$ ipython --no-banner

In [1]: import numpy as np

In [2]: np.set_printoptions(precision=2, suppress=True, linewidth=120, legacy="1.25")

In [3]: def rd(a):
   ...:     return np.round(a, 2) + 0
   ...: 

In [4]: mat = np.array([[-0.28, -0.48, 0.12],
   ...:     [-0.17, 0.06, 0.11],
   ...:     [0.67, 1.39, 0.07],
   ...:     [0.67, 1.38, 0.09],
   ...:     [-2.44, -4.67, -0.03],
   ...:     [-0.34, -0.79, 0.13],
   ...:     [-0.26, -0.74, 0.0],
   ...:     [-0.81, -1.87, -0.26],
   ...:     [-0.75, -1.44, -0.01],
   ...:     [-0.01, -0.05, 0.06],
   ...:     [-0.21, -0.48, -0.01]])

In [5]: cen = mat - mat.mean(axis=0)

In [6]: vecs = np.linalg.svd(cen)[2][:1]

In [7]: other = cen - cen @ vecs.T @ vecs

In [8]: rd((cen @ vecs.T).std(axis=0))
Out[8]: array([1.77])

In [9]: print(rd(other.std(axis=0)))
[0.07 0.03 0.09]

In [10]: rd(np.cov(cen @ vecs.T, rowvar=False))
Out[10]: 3.44

In [11]: data = np.arange(16).reshape(4, 4) + 5

In [12]: print(data)
[[ 5  6  7  8]
 [ 9 10 11 12]
 [13 14 15 16]
 [17 18 19 20]]

In [13]: np.unique(data.round(6), axis=0).shape
Out[13]: (4, 4)

In [14]: feats = np.array([[-1, 1, -1, 1], [-3, -1, -3, -1], [-3, -1, -3, -1]])

In [15]: # rows and columns are dependent

In [16]: other = feats[0, 0] * feats[1:] - np.outer(feats[1:, 0], feats[0])

In [17]: other
Out[17]: 
array([[0, 4, 0, 4],
       [0, 4, 0, 4]])

In [18]: feats[:, 0] / feats[0, 0]
Out[18]: array([1., 3., 3.])

In [19]: np.linalg.matrix_rank(feats, rtol=0.1)
Out[19]: 2

In [20]: rd(np.linalg.norm(feats, 2) / np.linalg.norm(feats))
Out[20]: 0.96

In [21]: np.linalg.cond(feats) > 100
Out[21]: True

In [22]: np.argsort(-np.linalg.norm(feats, axis=0).round(6), kind="stable")[:3]
Out[22]: array([0, 2, 1])

In [23]: other = np.array([[-1, -3], [-5, 8]])

In [24]: C = np.array([[6, 2, -8], [-1, -7, 3], [0, -8, -6]])

In [25]: A = np.kron(other, C)

In [26]: A
Out[26]: 
array([[ -6,  -2,   8, -18,  -6,  24],
       [  1,   7,  -3,   3,  21,  -9],
       [  0,   8,   6,   0,  24,  18],
       [-30, -10,  40,  48,  16, -64],
       [  5,  35, -15,  -8, -56,  24],
       [  0,  40,  30,   0, -64, -48]])

In [27]: rd(np.linalg.norm(A, 2))
Out[27]: 112.46

In [28]: rd(np.linalg.norm(A[1] - A[2]))
Out[28]: 28.81

In [29]: (A + A.T) / 2
Out[29]: 
array([[ -6. ,  -0.5,   4. , -24. ,  -0.5,  12. ],
       [ -0.5,   7. ,   2.5,  -3.5,  28. ,  15.5],
       [  4. ,   2.5,   6. ,  20. ,   4.5,  24. ],
       [-24. ,  -3.5,  20. ,  48. ,   4. , -32. ],
       [ -0.5,  28. ,   4.5,   4. , -56. , -20. ],
       [ 12. ,  15.5,  24. , -32. , -20. , -48. ]])

In [30]: np.trace(A)
Out[30]: -49

In [31]: np.allclose(A, A.T)
Out[31]: False

In [32]: (A - A.T) / 2
Out[32]: 
array([[  0. ,  -1.5,   4. ,   6. ,  -5.5,  12. ],
       [  1.5,   0. ,  -5.5,   6.5,  -7. , -24.5],
       [ -4. ,   5.5,   0. , -20. ,  19.5,  -6. ],
       [ -6. ,  -6.5,  20. ,   0. ,  12. , -32. ],
       [  5.5,   7. , -19.5, -12. ,   0. ,  44. ],
       [-12. ,  24.5,   6. ,  32. , -44. ,   0. ]])

In [33]: rd(np.abs(np.linalg.eigvals(A)).max())
Out[33]: 72.11

In [34]: other = A[0, 0] * A[1:] - np.outer(A[1:, 0], A[0])

In [35]: other
Out[35]: 
array([[   0,  -40,   10,    0, -120,   30],
       [   0,  -48,  -36,    0, -144, -108],
       [   0,    0,    0, -828, -276, 1104],
       [   0, -200,   50,  138,  366, -264],
       [   0, -240, -180,    0,  384,  288]])

In [36]: print(np.flatnonzero(~other.round(6).any(axis=1)))
[]

In [37]: rd(A[:, 0] / A[0, 0])
Out[37]: array([ 1.  , -0.17,  0.  ,  5.  , -0.83,  0.  ])
